% ipython --no-banner

In [1]: import numpy as np

In [2]: np.set_printoptions(precision=1, suppress=True, linewidth=200, sign=" ")

In [3]: rd = lambda a: np.round(a, 1) + 0

In [4]: A2 = np.array([[2, 3, 0, 1, -2],
   ...:     [-4, 1, -2, -2, 1],
   ...:     [-5, 1, -5, -1, -4],
   ...:     [1, -4, 1, -1, 2],
   ...:     [-2, -2, 0, -2, 2]])

In [5]: E = A2 + A2.T

In [6]: E
Out[6]: 
array([[  4,  -1,  -5,   2,  -4],
       [ -1,   2,  -1,  -6,  -1],
       [ -5,  -1, -10,   0,  -4],
       [  2,  -6,   0,  -2,   0],
       [ -4,  -1,  -4,   0,   4]])

In [7]: A2 = E / np.linalg.norm(E, axis=1, keepdims=True)

In [8]: G = A2 @ A2.T

In [9]: rd(np.linalg.norm(A2, axis=1))
Out[9]: array([ 1.,  1.,  1.,  1.,  1.])

In [10]: rd(np.linalg.eigvalsh(E).min())
Out[10]: np.float64(-13.3)

In [11]: F = np.load("case1.npy")

In [12]: F
Out[12]: 
array([[ 55.5,  19.6,  14.6,  -2.7],
       [-10. ,  18.4, -27.4, -17.8],
       [ -9.5,  16.7, -29.2, -18.3],
       [ -7.9,  16.9, -27.2, -16.6],
       [ 53.7,  17.8,  11.7,  -3.3],
       [-10.9,  18.7, -25.6, -17.3],
       [ 54.8,  18.2,  13.9,  -5. ],
       [ -8.5,  18.6, -28.1, -18. ],
       [ 55.6,  19.4,  14.5,  -3.7],
       [ -9.4,  18.2, -27.5, -19.4],
       [-10.2,  19.5, -25.8, -17.5],
       [ -8.7,  20.5, -26.9, -18.7],
       [ 53.6,  20.4,  12.3,  -3.9],
       [ 54.9,  18.7,  13.6,  -5.9],
       [ 54.7,  19.6,  14.6,  -4.3],
       [-10.2,  18.1, -29.1, -18.6],
       [ 52. ,  20.9,  13. ,  -3.4],
       [ -9.3,  17.6, -30.3, -17.7],
       [-10.2,  17.5, -28.5, -17.6],
       [ 53.7,  19.7,  13.4,  -3.6],
       [ 54.1,  18.9,  13. ,  -4.1],
       [-11.3,  18.1, -29.3, -18. ],
       [ 53.4,  20.9,  14.8,  -4.9],
       [ 53.5,  21.3,  15.4,  -2.9],
       [ 54.4,  19.8,  14.2,  -4.3],
       [ 53.3,  20.8,  15.3,  -1.6],
       [ 53.1,  19.5,  14.9,  -5.1],
       [ 53.7,  19.4,  14.5,  -2.9],
       [ 54.1,  21.7,  13.4,  -4.5]])

In [13]: idx = F[:, 1] > np.median(F[:, 1])

In [14]: u = F[idx].mean(axis=0) - F[~idx].mean(axis=0)

In [15]: rd(u)
Out[15]: array([ 29.7,   2.1,  20.5,   6.8])

In [16]: np.argsort(-np.abs(u).round(6), kind="stable")
Out[16]: array([ 0,  2,  3,  1])

In [17]: x0 = np.array([0, 2, 1, 2])

In [18]: h = np.maximum(F @ x0, 0)

In [19]: np.flatnonzero(h > 1e-9)
Out[19]: array([  0,   4,   6,   8,  12,  13,  14,  16,  19,  20,  22,  23,  24,  25,  26,  27,  28])

In [20]: np.tanh(F @ x0)
Out[20]: array([ 1., -1., -1., -1.,  1., -1.,  1., -1.,  1., -1., -1., -1.,  1.,  1.,  1., -1.,  1., -1., -1.,  1.,  1., -1.,  1.,  1.,  1.,  1.,  1.,  1.,  1.])

In [21]: print(rd(F.T @ h))
[42004.4 15459.6 10888.  -2977.3]

In [22]: w, vecs = np.linalg.eigh(E)

In [23]: rd(vecs.T @ E @ vecs)
Out[23]: 
array([[-13.3,   0. ,   0. ,   0. ,   0. ],
       [  0. ,  -6.4,   0. ,   0. ,   0. ],
       [  0. ,   0. ,   2.6,   0. ,   0. ],
       [  0. ,   0. ,   0. ,   6.5,   0. ],
       [  0. ,   0. ,   0. ,   0. ,   8.6]])

In [24]: print(rd(np.abs(vecs[:, -1])))
[ 0.7  0.3  0.1  0.3  0.5]

In [25]: rd(np.linalg.svd(E, compute_uv=False))
Out[25]: array([ 13.3,   8.6,   6.5,   6.4,   2.6])

In [26]: rd(vecs @ np.diag(w) @ vecs.T)
Out[26]: 
array([[  4.,  -1.,  -5.,   2.,  -4.],
       [ -1.,   2.,  -1.,  -6.,  -1.],
       [ -5.,  -1., -10.,   0.,  -4.],
       [  2.,  -6.,   0.,  -2.,   0.],
       [ -4.,  -1.,  -4.,   0.,   4.]])

In [27]: (w > 1e-8).sum(), (w < -1e-8).sum()
Out[27]: (np.int64(3), np.int64(2))

In [28]: rd(vecs.T @ vecs)
Out[28]: 
array([[ 1.,  0.,  0.,  0.,  0.],
       [ 0.,  1.,  0.,  0.,  0.],
       [ 0.,  0.,  1.,  0.,  0.],
       [ 0.,  0.,  0.,  1.,  0.],
       [ 0.,  0.,  0.,  0.,  1.]])

In [29]: rd(w)
Out[29]: array([-13.3,  -6.4,   2.6,   6.5,   8.6])

In [30]: cen = F - F.mean(axis=0)

In [31]: U, sig, VT = np.linalg.svd(cen, full_matrices=False)

In [32]: rd(sig ** 2 / (sig ** 2).sum())
Out[32]: array([ 1.,  0.,  0.,  0.])

In [33]: print(np.searchsorted(np.cumsum(sig ** 2) / (sig ** 2).sum(), 0.9) + 1)
1

In [34]: rd(VT[0] * np.sign(VT[0, np.abs(VT[0]).argmax()]))
Out[34]: array([ 0.8,  0. ,  0.5,  0.2])

In [35]: rd(np.abs(VT[-1]))
Out[35]: array([ 0.3,  0.7,  0.6,  0.2])

In [36]: np.abs(U[:, 0]).argmax()
Out[36]: np.int64(21)

In [37]: U, sig, VT = np.linalg.svd(F)

In [38]: print(rd(sig))
[ 246.9  131.3    7.     4.5]

In [39]: A2 = U[:, :2] @ np.diag(sig[:2]) @ VT[:2]

In [40]: print(rd(np.linalg.norm(F - A2, 2)), rd(sig[2]))
7.0 7.0

In [41]: rd(np.abs(F - A2).max())
Out[41]: np.float64(1.8)

In [42]: M = np.loadtxt("x.csv", delimiter=",")

In [43]: M
Out[43]: 
array([[ 1.6,  0.4,  3.4,  1.6,  2.6],
       [-1.9, -3.7, -7.6, -7.8, -6.8],
       [ 3.4,  1.3,  0.8,  1.8,  2.8],
       [ 1.4, -4.2,  0.8, -3.1, -2.1],
       [ 3.4, -3.5,  2.6, -0.1,  0.9],
       [-4.5, -2.9, -0.1, -3. , -2. ],
       [ 1.6, -2.3,  1.5,  1.8,  2.8],
       [ 5. ,  3.9,  0.9,  1. ,  2. ],
       [ 2.5, -3.1,  1.7,  0.6,  1.6],
       [ 0.4, -1.1,  0.4, -0.8,  0.2],
       [-2.4, -6. , -8.3, -7.7, -6.7],
       [ 5.4, -1.3,  5.4, -1.8, -0.8],
       [ 1.9, -4.8, -2.5, -5. , -4. ],
       [ 2.3, -1.6,  6.5,  2.4,  3.4],
       [ 3.2, -3.9,  1.7,  2.7,  3.7],
       [ 0.7, -4.3,  0. , -2.3, -1.3],
       [ 0.3, -4.5, -0.9, -1.6, -0.6],
       [ 4. ,  2.3,  6.4,  2. ,  3. ],
       [ 2.7, -3. ,  0.8, -2.1, -1.1]])

In [44]: x0 = np.array([-5, -5, 2, -1, 4])

In [45]: M @ np.eye(5)[1]
Out[45]: array([ 0.4, -3.7,  1.3, -4.2, -3.5, -2.9, -2.3,  3.9, -3.1, -1.1, -6. , -1.3, -4.8, -1.6, -3.9, -4.3, -4.5,  2.3, -3. ])

In [46]: print(rd((M * x0).sum(axis=1)))
[  5.6  -6.6 -12.5  10.3   9.4  31.8  15.9 -35.7  12.2   5.9   6.3 -11.1  -1.5  20.7  19.   15.1  18.4  -8.7   0.8]

In [47]: rd(M @ x0)
Out[47]: array([  5.6,  -6.6, -12.5,  10.3,   9.4,  31.8,  15.9, -35.7,  12.2,   5.9,   6.3, -11.1,  -1.5,  20.7,  19. ,  15.1,  18.4,  -8.7,   0.8])
